$ python -q
>>> import numpy as np
>>> from numpy import linalg as LA
>>> np.set_printoptions(precision=2, suppress=True, linewidth=140, legacy="1.25")
>>> def tidy(a):
...     return np.round(a, 2) + 0
... 
>>> M2 = np.array([[5, 1, 4, -5, -3],
...     [-5, -5, -5, -3, 0],
...     [4, -2, 3, -2, 5],
...     [-2, -3, -5, -5, 5],
...     [4, -2, 2, 5, -5]])
>>> feats = np.triu(M2, 1)
>>> print(feats)
[[ 0  1  4 -5 -3]
 [ 0  0 -5 -3  0]
 [ 0  0  0 -2  5]
 [ 0  0  0  0  5]
 [ 0  0  0  0  0]]
>>> print(np.einsum("ij,ji->", feats, feats))
0
>>> print(tidy(LA.eigvals(feats)))
[0. 0. 0. 0. 0.]
>>> print(tidy(LA.det(2 * feats)), tidy(LA.det(feats)))
0.0 0.0
>>> print(np.kron(np.eye(2, dtype=int), feats))
[[ 0  1  4 -5 -3  0  0  0  0  0]
 [ 0  0 -5 -3  0  0  0  0  0  0]
 [ 0  0  0 -2  5  0  0  0  0  0]
 [ 0  0  0  0  5  0  0  0  0  0]
 [ 0  0  0  0  0  0  0  0  0  0]
 [ 0  0  0  0  0  0  1  4 -5 -3]
 [ 0  0  0  0  0  0  0 -5 -3  0]
 [ 0  0  0  0  0  0  0  0 -2  5]
 [ 0  0  0  0  0  0  0  0  0  5]
 [ 0  0  0  0  0  0  0  0  0  0]]
>>> print(np.einsum("ii->", feats))
0
>>> Uu, s, Vt = LA.svd(feats)
>>> print(tidy(s))
[8.19 6.2  5.78 0.17 0.  ]
>>> print(np.argmax(s[:-1] / (s[1:] + 1e-6)) + 1)
4
>>> M2 = Uu[:, :4] @ np.diag(s[:4]) @ Vt[:4]
>>> print(LA.matrix_rank(feats, rtol=0.05))
3
>>> print([round(float(x), 2) for x in LA.svd(feats, compute_uv=False)[:3]])
[8.19, 6.2, 5.78]
>>> print(LA.matrix_rank(feats, rtol=0.1))
3
>>> print(np.argsort(-LA.norm(feats, axis=0).round(6), kind="stable")[:3])
[4 2 3]
>>> rk = LA.matrix_rank(feats)
>>> print(rk)
4
>>> N = LA.svd(feats)[2][rk:].T
>>> print([int(LA.matrix_rank(np.delete(feats, i, axis=0))) for i in range(5)])
[3, 3, 3, 3, 4]
>>> print(N.shape)
(5, 1)
>>> print(N[:, 0] / N[np.abs(N[:, 0]).round(6).argmax(), 0])
[ 1. -0. -0. -0. -0.]
>>> print(LA.matrix_rank(feats.T @ feats), LA.matrix_rank(feats @ feats.T))
4 4
>>> print(N @ N.T)
[[1. 0. 0. 0. 0.]
 [0. 0. 0. 0. 0.]
 [0. 0. 0. 0. 0.]
 [0. 0. 0. 0. 0.]
 [0. 0. 0. 0. 0.]]
>>> E = np.load("m.npy")
>>> print(tidy(E))
[[-0.63 -0.4   0.36  0.56]
 [ 0.44 -0.66  0.52 -0.32]
 [-0.15 -0.63 -0.75 -0.13]
 [ 0.63 -0.09 -0.17  0.75]]
>>> print(tidy(np.poly(E)))
[ 1.    1.29  0.   -1.29 -1.  ]
>>> print(tidy(LA.eigvals(E)))
[ 1.  +0.j   -0.64+0.77j -0.64-0.77j -1.  +0.j  ]
>>> print(tidy(LA.eigvals(E).sum().real))
-1.29
>>> print(tidy(np.einsum("ii->", E)))
-1.29
>>> vec = np.array([3, 4, -8, 9])
>>> print([p for p in range(1, 25) if np.allclose(LA.matrix_power(E, p), np.eye(4))])
[]
>>> print(tidy(LA.inv(E)))
[[-0.63  0.44 -0.15  0.63]
 [-0.4  -0.66 -0.63 -0.09]
 [ 0.36  0.52 -0.75 -0.17]
 [ 0.56 -0.32 -0.13  0.75]]
>>> print(4 - LA.matrix_rank(E - np.eye(4), tol=1e-8))
1
>>> print(tidy(np.abs(E).max()))
0.75
>>> print(tidy(E.mean(axis=0)))
[ 0.07 -0.45 -0.01  0.22]
>>> print(tidy(E - E[0]))
[[ 0.    0.    0.    0.  ]
 [ 1.06 -0.26  0.16 -0.88]
 [ 0.48 -0.23 -1.12 -0.68]
 [ 1.26  0.31 -0.53  0.2 ]]
>>> print(tidy(E.sum(axis=1)))
[-0.11 -0.03 -1.65  1.12]
>>> print(tidy(np.diff(E, axis=0)))
[[ 1.06 -0.26  0.16 -0.88]
 [-0.58  0.03 -1.27  0.2 ]
 [ 0.77  0.54  0.58  0.88]]
>>> rng = np.random.default_rng(763693)
>>> F = rng.normal(size=(31, 5))
>>> F = 5 * F / LA.norm(F, axis=1, keepdims=True)
>>> print(tidy(F))
[[ 4.31  1.26 -1.68  0.73  1.22]
 [ 1.11  0.97 -2.9  -1.05 -3.65]
 [-2.94  0.48 -0.38  2.03 -3.44]
 [-1.85 -0.41 -2.13 -0.82 -4.03]
 [-1.    3.73 -2.48 -1.61 -1.16]
 [-3.62 -0.41 -1.66 -1.6  -2.53]
 [ 3.    3.37  0.62  0.9  -1.86]
 [ 0.98 -1.26 -1.79 -1.28  4.2 ]
 [ 0.82  2.46  1.33  3.98 -0.82]
 [-3.14  1.52  1.48  3.1  -1.02]
 [-2.4  -2.01 -1.9   2.65  2.13]
 [-2.32  2.37 -1.76 -3.24  0.67]
 [-1.57 -2.89  0.4  -0.6  -3.69]
 [ 2.53 -1.11 -0.86  2.91 -2.86]
 [-4.3   0.85  0.51 -2.18  0.88]
 [-2.52  0.65  2.94 -3.03  0.63]
 [-4.06 -0.63  1.49  2.42 -0.02]
 [-1.37 -2.84 -1.19 -2.86  2.34]
 [-2.53 -2.83 -0.34  0.91  3.1 ]
 [ 0.56  1.14  1.71 -1.79 -4.15]
 [ 0.59  4.03  1.27  0.05 -2.61]
 [-2.3   2.12 -2.33  0.1   3.13]
 [-4.08 -2.48  1.42  0.34 -0.27]
 [-2.83 -0.46  3.7  -1.74  0.25]
 [-2.74  1.78  3.53  1.26 -0.53]
 [-0.59 -1.09  2.93  3.79  0.73]
 [ 2.32 -2.25  0.64 -1.36 -3.51]
 [ 0.52  0.45 -0.05 -4.9  -0.73]
 [ 3.7  -1.36 -2.01  1.24  1.98]
 [-0.85 -1.09  0.22  3.26 -3.53]
 [ 2.46 -2.08  1.88 -0.23 -3.32]]
>>> idx = F[:, 1] > np.median(F[:, 1])
>>> u = F[idx].mean(axis=0) - F[~idx].mean(axis=0)
>>> print(((F - F.mean(axis=0)) @ u > 0).astype(int))
[1 1 1 0 1 0 1 0 1 1 0 1 0 0 1 1 0 0 0 1 1 1 0 0 1 0 0 1 0 0 0]
>>> print((((F - F.mean(axis=0)) @ u > 0) == idx).mean())
1.0
>>> print(tidy(u))
[ 0.17  3.39  0.07 -0.82 -0.33]
>>> vec = np.array([7, -3, -9, -7, -4])
>>> rhs = F @ vec
>>> beta, lr = np.zeros(5), 1 / LA.norm(F, 2) ** 2
>>> for i in range(12):
...     beta -= lr * F.T @ (F @ beta - rhs)
...     if i % 2 == 0: print(i, round(LA.norm(F @ beta - rhs), 2))
... 
0 48.68
2 11.66
4 3.6
6 1.2
8 0.41
10 0.14
>>> print(tidy(LA.cond(F)))
1.57
>>> P = F @ LA.solve(F.T @ F, F.T)
>>> print(tidy(np.trace(P)))
5.0
>>> print(LA.matrix_rank(np.eye(31) - P))
26
>>> print(tidy(P @ F[:, 2]))
[-1.68 -2.9  -0.38 -2.13 -2.48 -1.66  0.62 -1.79  1.33  1.48 -1.9  -1.76  0.4  -0.86  0.51  2.94  1.49 -1.19 -0.34  1.71  1.27 -2.33  1.42
  3.7   3.53  2.93  0.64 -0.05 -2.01  0.22  1.88]
